$ ipython --no-banner

In [1]: import numpy as np

In [2]: np.set_printoptions(suppress=True, linewidth=200)

In [3]: data = np.array([[0, 0, 0, 0, 0, 0, 0],
   ...:     [0, 0, 0, 0, 0, 0, 0],
   ...:     [0, 0, -3, 0, 0, 0, 0],
   ...:     [0, 0, 0, -3, 0, 0, 0],
   ...:     [0, 0, 0, 0, 1, 0, 0],
   ...:     [0, 0, 0, 0, 0, 3, 0],
   ...:     [0, 0, 0, 0, 0, 0, -1]])

In [4]: round(float(np.trace(np.linalg.pinv(data) @ data)), 2)
Out[4]: 5.0

In [5]: np.round(data @ np.linalg.pinv(data) @ data, 2)
Out[5]: 
array([[ 0.,  0.,  0.,  0.,  0.,  0.,  0.],
       [ 0.,  0.,  0.,  0.,  0.,  0.,  0.],
       [ 0.,  0., -3.,  0.,  0.,  0.,  0.],
       [ 0.,  0.,  0., -3.,  0.,  0.,  0.],
       [ 0.,  0.,  0.,  0.,  1.,  0.,  0.],
       [ 0.,  0.,  0.,  0.,  0.,  3.,  0.],
       [ 0.,  0.,  0.,  0.,  0.,  0., -1.]])

In [6]: np.allclose(data[:-1].T @ np.linalg.lstsq(data[:-1].T, data[-1])[0], data[-1])
Out[6]: False

In [7]: np.linalg.lstsq(data[:-1].T, data[-1])[2]
Out[7]: np.int32(4)

In [8]: K = np.diag(np.array([0, 3, 1, 2, 3, 1, 1, 1, 1, 3, 0, 3]))

In [9]: K
Out[9]: 
array([[0, 0, 0, 0, 0, 0, 0, 0, 0, 0, 0, 0],
       [0, 3, 0, 0, 0, 0, 0, 0, 0, 0, 0, 0],
       [0, 0, 1, 0, 0, 0, 0, 0, 0, 0, 0, 0],
       [0, 0, 0, 2, 0, 0, 0, 0, 0, 0, 0, 0],
       [0, 0, 0, 0, 3, 0, 0, 0, 0, 0, 0, 0],
       [0, 0, 0, 0, 0, 1, 0, 0, 0, 0, 0, 0],
       [0, 0, 0, 0, 0, 0, 1, 0, 0, 0, 0, 0],
       [0, 0, 0, 0, 0, 0, 0, 1, 0, 0, 0, 0],
       [0, 0, 0, 0, 0, 0, 0, 0, 1, 0, 0, 0],
       [0, 0, 0, 0, 0, 0, 0, 0, 0, 3, 0, 0],
       [0, 0, 0, 0, 0, 0, 0, 0, 0, 0, 0, 0],
       [0, 0, 0, 0, 0, 0, 0, 0, 0, 0, 0, 3]])

In [10]: T = np.stack([K, -3 * K, K[::-1]])

In [11]: np.linalg.matrix_rank(T.reshape(3, -1))
Out[11]: np.int64(2)

In [12]: np.round(np.linalg.det(T), 2)
Out[12]: array([0., 0., 0.])

In [13]: T.sum(axis=0)
Out[13]: 
array([[ 0,  0,  0,  0,  0,  0,  0,  0,  0,  0,  0,  3],
       [ 0, -6,  0,  0,  0,  0,  0,  0,  0,  0,  0,  0],
       [ 0,  0, -2,  0,  0,  0,  0,  0,  0,  3,  0,  0],
       [ 0,  0,  0, -4,  0,  0,  0,  0,  1,  0,  0,  0],
       [ 0,  0,  0,  0, -6,  0,  0,  1,  0,  0,  0,  0],
       [ 0,  0,  0,  0,  0, -2,  1,  0,  0,  0,  0,  0],
       [ 0,  0,  0,  0,  0,  1, -2,  0,  0,  0,  0,  0],
       [ 0,  0,  0,  0,  3,  0,  0, -2,  0,  0,  0,  0],
       [ 0,  0,  0,  2,  0,  0,  0,  0, -2,  0,  0,  0],
       [ 0,  0,  1,  0,  0,  0,  0,  0,  0, -6,  0,  0],
       [ 0,  3,  0,  0,  0,  0,  0,  0,  0,  0,  0,  0],
       [ 0,  0,  0,  0,  0,  0,  0,  0,  0,  0,  0, -6]])

In [14]: T.shape
Out[14]: (3, 12, 12)

In [15]: (T @ K.T).shape
Out[15]: (3, 12, 12)

In [16]: np.round(np.linalg.svd(K, compute_uv=False), 2)
Out[16]: array([3., 3., 3., 3., 2., 1., 1., 1., 1., 1., 0., 0.])

In [17]: K @ K.T
Out[17]: 
array([[0, 0, 0, 0, 0, 0, 0, 0, 0, 0, 0, 0],
       [0, 9, 0, 0, 0, 0, 0, 0, 0, 0, 0, 0],
       [0, 0, 1, 0, 0, 0, 0, 0, 0, 0, 0, 0],
       [0, 0, 0, 4, 0, 0, 0, 0, 0, 0, 0, 0],
       [0, 0, 0, 0, 9, 0, 0, 0, 0, 0, 0, 0],
       [0, 0, 0, 0, 0, 1, 0, 0, 0, 0, 0, 0],
       [0, 0, 0, 0, 0, 0, 1, 0, 0, 0, 0, 0],
       [0, 0, 0, 0, 0, 0, 0, 1, 0, 0, 0, 0],
       [0, 0, 0, 0, 0, 0, 0, 0, 1, 0, 0, 0],
       [0, 0, 0, 0, 0, 0, 0, 0, 0, 9, 0, 0],
       [0, 0, 0, 0, 0, 0, 0, 0, 0, 0, 0, 0],
       [0, 0, 0, 0, 0, 0, 0, 0, 0, 0, 0, 9]])

In [18]: K.T @ K
Out[18]: 
array([[0, 0, 0, 0, 0, 0, 0, 0, 0, 0, 0, 0],
       [0, 9, 0, 0, 0, 0, 0, 0, 0, 0, 0, 0],
       [0, 0, 1, 0, 0, 0, 0, 0, 0, 0, 0, 0],
       [0, 0, 0, 4, 0, 0, 0, 0, 0, 0, 0, 0],
       [0, 0, 0, 0, 9, 0, 0, 0, 0, 0, 0, 0],
       [0, 0, 0, 0, 0, 1, 0, 0, 0, 0, 0, 0],
       [0, 0, 0, 0, 0, 0, 1, 0, 0, 0, 0, 0],
       [0, 0, 0, 0, 0, 0, 0, 1, 0, 0, 0, 0],
       [0, 0, 0, 0, 0, 0, 0, 0, 1, 0, 0, 0],
       [0, 0, 0, 0, 0, 0, 0, 0, 0, 9, 0, 0],
       [0, 0, 0, 0, 0, 0, 0, 0, 0, 0, 0, 0],
       [0, 0, 0, 0, 0, 0, 0, 0, 0, 0, 0, 9]])

In [19]: print(np.round(np.linalg.norm(K, axis=0), 2))
[0. 3. 1. 2. 3. 1. 1. 1. 1. 3. 0. 3.]

In [20]: (np.linalg.matrix_power((K != 0) + (K.T != 0) + np.eye(12), 12) > 0).astype(int)
Out[20]: 
array([[1, 0, 0, 0, 0, 0, 0, 0, 0, 0, 0, 0],
       [0, 1, 0, 0, 0, 0, 0, 0, 0, 0, 0, 0],
       [0, 0, 1, 0, 0, 0, 0, 0, 0, 0, 0, 0],
       [0, 0, 0, 1, 0, 0, 0, 0, 0, 0, 0, 0],
       [0, 0, 0, 0, 1, 0, 0, 0, 0, 0, 0, 0],
       [0, 0, 0, 0, 0, 1, 0, 0, 0, 0, 0, 0],
       [0, 0, 0, 0, 0, 0, 1, 0, 0, 0, 0, 0],
       [0, 0, 0, 0, 0, 0, 0, 1, 0, 0, 0, 0],
       [0, 0, 0, 0, 0, 0, 0, 0, 1, 0, 0, 0],
       [0, 0, 0, 0, 0, 0, 0, 0, 0, 1, 0, 0],
       [0, 0, 0, 0, 0, 0, 0, 0, 0, 0, 1, 0],
       [0, 0, 0, 0, 0, 0, 0, 0, 0, 0, 0, 1]])

In [21]: np.flatnonzero(np.linalg.matrix_power((K != 0) + (K.T != 0) + np.eye(12), 12)[11])
Out[21]: array([11])

In [22]: print(round(np.linalg.det(K), 2))
0.0

In [23]: (K != 0).astype(int)
Out[23]: 
array([[0, 0, 0, 0, 0, 0, 0, 0, 0, 0, 0, 0],
       [0, 1, 0, 0, 0, 0, 0, 0, 0, 0, 0, 0],
       [0, 0, 1, 0, 0, 0, 0, 0, 0, 0, 0, 0],
       [0, 0, 0, 1, 0, 0, 0, 0, 0, 0, 0, 0],
       [0, 0, 0, 0, 1, 0, 0, 0, 0, 0, 0, 0],
       [0, 0, 0, 0, 0, 1, 0, 0, 0, 0, 0, 0],
       [0, 0, 0, 0, 0, 0, 1, 0, 0, 0, 0, 0],
       [0, 0, 0, 0, 0, 0, 0, 1, 0, 0, 0, 0],
       [0, 0, 0, 0, 0, 0, 0, 0, 1, 0, 0, 0],
       [0, 0, 0, 0, 0, 0, 0, 0, 0, 1, 0, 0],
       [0, 0, 0, 0, 0, 0, 0, 0, 0, 0, 0, 0],
       [0, 0, 0, 0, 0, 0, 0, 0, 0, 0, 0, 1]])

In [24]: K @ K
Out[24]: 
array([[0, 0, 0, 0, 0, 0, 0, 0, 0, 0, 0, 0],
       [0, 9, 0, 0, 0, 0, 0, 0, 0, 0, 0, 0],
       [0, 0, 1, 0, 0, 0, 0, 0, 0, 0, 0, 0],
       [0, 0, 0, 4, 0, 0, 0, 0, 0, 0, 0, 0],
       [0, 0, 0, 0, 9, 0, 0, 0, 0, 0, 0, 0],
       [0, 0, 0, 0, 0, 1, 0, 0, 0, 0, 0, 0],
       [0, 0, 0, 0, 0, 0, 1, 0, 0, 0, 0, 0],
       [0, 0, 0, 0, 0, 0, 0, 1, 0, 0, 0, 0],
       [0, 0, 0, 0, 0, 0, 0, 0, 1, 0, 0, 0],
       [0, 0, 0, 0, 0, 0, 0, 0, 0, 9, 0, 0],
       [0, 0, 0, 0, 0, 0, 0, 0, 0, 0, 0, 0],
       [0, 0, 0, 0, 0, 0, 0, 0, 0, 0, 0, 9]])

In [25]: arr = np.load("w.npy")

In [26]: print(arr)
[[ 16.41 -14.11  -5.75  15.93  -0.1  -15.74  -4.2  -15.76   8.82  14.46 -11.17 -15.81  -1.26]
 [ 14.74 -16.41  -5.59  15.28   0.53 -14.48  -4.25 -14.75   9.15  15.4   -8.61 -15.77   0.95]
 [ 15.1  -15.02  -3.35  14.56   1.02 -15.51  -5.3  -14.45  11.03  15.31  -8.99 -13.78  -1.42]
 [ 15.73 -14.65  -6.17  15.18   1.4  -14.85  -5.04 -15.05  11.01  13.7   -9.05 -15.42  -1.29]
 [ 14.01 -13.81  -5.15  14.75   1.84 -14.39  -2.38 -15.25   8.44  16.    -9.87 -14.74  -0.84]
 [ 15.24 -14.06  -4.96  14.3   -0.7  -16.31  -4.31 -15.82  10.66  15.28  -8.72 -15.59   1.17]
 [ 15.84 -15.46  -4.96  16.15  -0.92 -13.05  -5.23 -14.46   8.44  15.03  -9.96 -14.1    0.46]
 [ 13.13 -13.51  -5.5   12.85  -1.4  -14.95  -6.1  -16.3    9.65  15.57 -10.59 -15.1   -0.3 ]
 [ 14.95 -14.48  -3.86  14.7    0.99 -16.37  -5.36 -14.16   9.7   14.99  -9.07 -14.55   1.42]
 [ 17.07 -15.81  -5.02  15.18   0.57 -16.02  -5.21 -15.19  10.75  16.42 -10.28 -15.1    0.35]
 [ 14.38 -13.99  -3.22  15.5   -1.18 -16.44  -5.4  -14.62  10.61  13.69 -10.45 -14.3    0.33]
 [ 13.43 -15.09  -8.15  15.78  -0.82 -14.52  -5.23 -14.88   9.02  15.94  -9.51 -15.48   0.7 ]
 [ 13.28 -14.58  -7.33  13.04  -0.59 -16.15  -4.24 -15.    10.95  12.74  -9.2  -14.05   0.14]
 [ 14.63 -14.81  -5.9   14.48  -0.48 -14.27  -5.56 -15.39   9.05  14.58 -10.17 -14.88   1.18]
 [ 15.42 -15.54  -3.53  14.91   0.84 -16.48  -4.67 -16.47   9.28  14.37  -8.89 -15.97   1.07]
 [ 15.4  -13.72  -4.58  15.49  -0.58 -14.28  -3.16 -14.98   9.38  14.36 -10.91 -14.27   1.54]
 [ 15.66 -14.48  -4.74  15.46   0.12 -14.22  -2.99 -15.24   9.46  15.36 -10.   -14.34   1.51]
 [ 14.73 -14.28  -5.82  15.61   1.09 -14.82  -4.27 -12.91  10.7   14.64  -9.72 -14.46  -0.94]
 [ 15.24 -15.02  -5.17  15.01  -0.44 -14.88  -4.22 -14.59   8.53  13.75  -9.41 -15.47   0.36]
 [ 13.39 -14.69  -4.99  15.33   0.24 -14.17  -4.75 -16.84  10.14  16.9   -7.8  -12.83  -0.06]
 [ 15.1  -13.46  -5.5   17.49   0.25 -13.76  -5.78 -14.19   9.57  15.58 -10.63 -15.02   0.61]
 [ 15.77 -14.64  -4.79  15.32   0.56 -16.17  -5.35 -14.94  10.73  16.02 -10.75 -14.15   0.11]
 [ 15.22 -15.36  -4.88  14.77  -1.52 -16.06  -6.33 -13.3    9.38  17.14  -9.29 -16.22   0.02]]

In [27]: left, sig, Vh = np.linalg.svd(arr)

In [28]: np.argmax(sig[:-1] / (sig[1:] + 1e-6)) + 1
Out[28]: np.int64(1)

In [29]: A2 = left[:, :1] @ np.diag(sig[:1]) @ Vh[:1]

In [30]: np.round(np.linalg.norm(arr - A2) / np.linalg.norm(arr), 2)
Out[30]: np.float64(0.07)

In [31]: np.linalg.matrix_rank(A2)
Out[31]: np.int64(1)

In [32]: round(float(np.linalg.norm(arr - A2, 2)), 2), round(sig[1], 2)
Out[32]: (6.47, np.float64(6.47))

In [33]: x0 = np.array([-1, -1, 3, -2, -2, -2, 3, 2, 1, 0, 1, -1, -2])

In [34]: y = arr @ x0

In [35]: print(np.round(np.linalg.lstsq(arr, y)[0], 2) + 0)
[-1. -1.  3. -2. -2. -2.  3.  2.  1.  0.  1. -1. -2.]

In [36]: rng = np.random.default_rng(468)

In [37]: y = y + 0.3 * rng.normal(size=23)

In [38]: y.round(2)
Out[38]: array([-48.04, -45.69, -36.48, -48.12, -42.67, -39.86, -52.6 , -45.53, -42.93, -46.74, -37.11, -55.43, -40.08, -53.12, -41.68, -46.46, -46.77, -42.84, -42.67, -49.31, -58.86, -46.75, -38.2 ])

In [39]: beta, *_ = np.linalg.lstsq(arr, y)

In [40]: np.round(arr.T @ (y - arr @ beta), 2) + 0
Out[40]: array([0., 0., 0., 0., 0., 0., 0., 0., 0., 0., 0., 0., 0.])

In [41]: beta.round()
Out[41]: array([-1., -1.,  3., -2., -2., -2.,  3.,  2.,  1., -0.,  1., -1., -2.])

In [42]: beta.round(2)
Out[42]: array([-1.  , -1.  ,  2.97, -1.95, -2.04, -2.04,  3.05,  2.06,  1.07, -0.07,  1.02, -1.01, -1.99])

In [43]: lab = rng.permutation(13)

In [44]: A2 = arr[:, lab] * rng.choice([-1, 1], 13)

In [45]: A2
Out[45]: 
array([[ -8.82,  14.11,  -4.2 , -11.17,  15.74,  15.76,  14.46,   5.75,   0.1 ,  16.41,  15.93,  15.81,  -1.26],
       [ -9.15,  16.41,  -4.25,  -8.61,  14.48,  14.75,  15.4 ,   5.59,  -0.53,  14.74,  15.28,  15.77,   0.95],
       [-11.03,  15.02,  -5.3 ,  -8.99,  15.51,  14.45,  15.31,   3.35,  -1.02,  15.1 ,  14.56,  13.78,  -1.42],
       [-11.01,  14.65,  -5.04,  -9.05,  14.85,  15.05,  13.7 ,   6.17,  -1.4 ,  15.73,  15.18,  15.42,  -1.29],
       [ -8.44,  13.81,  -2.38,  -9.87,  14.39,  15.25,  16.  ,   5.15,  -1.84,  14.01,  14.75,  14.74,  -0.84],
       [-10.66,  14.06,  -4.31,  -8.72,  16.31,  15.82,  15.28,   4.96,   0.7 ,  15.24,  14.3 ,  15.59,   1.17],
       [ -8.44,  15.46,  -5.23,  -9.96,  13.05,  14.46,  15.03,   4.96,   0.92,  15.84,  16.15,  14.1 ,   0.46],
       [ -9.65,  13.51,  -6.1 , -10.59,  14.95,  16.3 ,  15.57,   5.5 ,   1.4 ,  13.13,  12.85,  15.1 ,  -0.3 ],
       [ -9.7 ,  14.48,  -5.36,  -9.07,  16.37,  14.16,  14.99,   3.86,  -0.99,  14.95,  14.7 ,  14.55,   1.42],
       [-10.75,  15.81,  -5.21, -10.28,  16.02,  15.19,  16.42,   5.02,  -0.57,  17.07,  15.18,  15.1 ,   0.35],
       [-10.61,  13.99,  -5.4 , -10.45,  16.44,  14.62,  13.69,   3.22,   1.18,  14.38,  15.5 ,  14.3 ,   0.33],
       [ -9.02,  15.09,  -5.23,  -9.51,  14.52,  14.88,  15.94,   8.15,   0.82,  13.43,  15.78,  15.48,   0.7 ],
       [-10.95,  14.58,  -4.24,  -9.2 ,  16.15,  15.  ,  12.74,   7.33,   0.59,  13.28,  13.04,  14.05,   0.14],
       [ -9.05,  14.81,  -5.56, -10.17,  14.27,  15.39,  14.58,   5.9 ,   0.48,  14.63,  14.48,  14.88,   1.18],
       [ -9.28,  15.54,  -4.67,  -8.89,  16.48,  16.47,  14.37,   3.53,  -0.84,  15.42,  14.91,  15.97,   1.07],
       [ -9.38,  13.72,  -3.16, -10.91,  14.28,  14.98,  14.36,   4.58,   0.58,  15.4 ,  15.49,  14.27,   1.54],
       [ -9.46,  14.48,  -2.99, -10.  ,  14.22,  15.24,  15.36,   4.74,  -0.12,  15.66,  15.46,  14.34,   1.51],
       [-10.7 ,  14.28,  -4.27,  -9.72,  14.82,  12.91,  14.64,   5.82,  -1.09,  14.73,  15.61,  14.46,  -0.94],
       [ -8.53,  15.02,  -4.22,  -9.41,  14.88,  14.59,  13.75,   5.17,   0.44,  15.24,  15.01,  15.47,   0.36],
       [-10.14,  14.69,  -4.75,  -7.8 ,  14.17,  16.84,  16.9 ,   4.99,  -0.24,  13.39,  15.33,  12.83,  -0.06],
       [ -9.57,  13.46,  -5.78, -10.63,  13.76,  14.19,  15.58,   5.5 ,  -0.25,  15.1 ,  17.49,  15.02,   0.61],
       [-10.73,  14.64,  -5.35, -10.75,  16.17,  14.94,  16.02,   4.79,  -0.56,  15.77,  15.32,  14.15,   0.11],
       [ -9.38,  15.36,  -6.33,  -9.29,  16.06,  13.3 ,  17.14,   4.88,   1.52,  15.22,  14.77,  16.22,   0.02]])

In [46]: left, _, Vh = np.linalg.svd(arr.T @ A2)

In [47]: lab
Out[47]: array([ 8,  1,  6, 10,  5,  7,  9,  2,  4,  0,  3, 11, 12])

In [48]: A2 = np.array([[1, 1], [1, -1]])

In [49]: E = np.kron(A2, np.kron(A2, A2))[rng.permutation(8)][:12]

In [50]: print(E)
[[ 1  1 -1 -1  1  1 -1 -1]
 [ 1 -1 -1  1  1 -1 -1  1]
 [ 1  1 -1 -1 -1 -1  1  1]
 [ 1 -1  1 -1 -1  1 -1  1]
 [ 1 -1  1 -1  1 -1  1 -1]
 [ 1 -1 -1  1 -1  1  1 -1]
 [ 1  1  1  1 -1 -1 -1 -1]
 [ 1  1  1  1  1  1  1  1]]

In [51]: x0 = np.array([2, 0, -1, -1, 1, 1, 2, 1])

In [52]: y = E @ x0

In [53]: beta, lr = np.zeros(8), 1 / np.linalg.norm(E, 2) ** 2

In [54]: for i in range(200):
    ...:     beta -= lr * E.T @ (E @ beta - y)
    ...:     if i % 50 == 0: print(i, round(np.linalg.norm(E @ beta - y), 2))
    ...: 
0 0.0
50 0.0
100 0.0
150 0.0

In [55]: beta.round(2) + 0
Out[55]: array([ 2.,  0., -1., -1.,  1.,  1.,  2.,  1.])
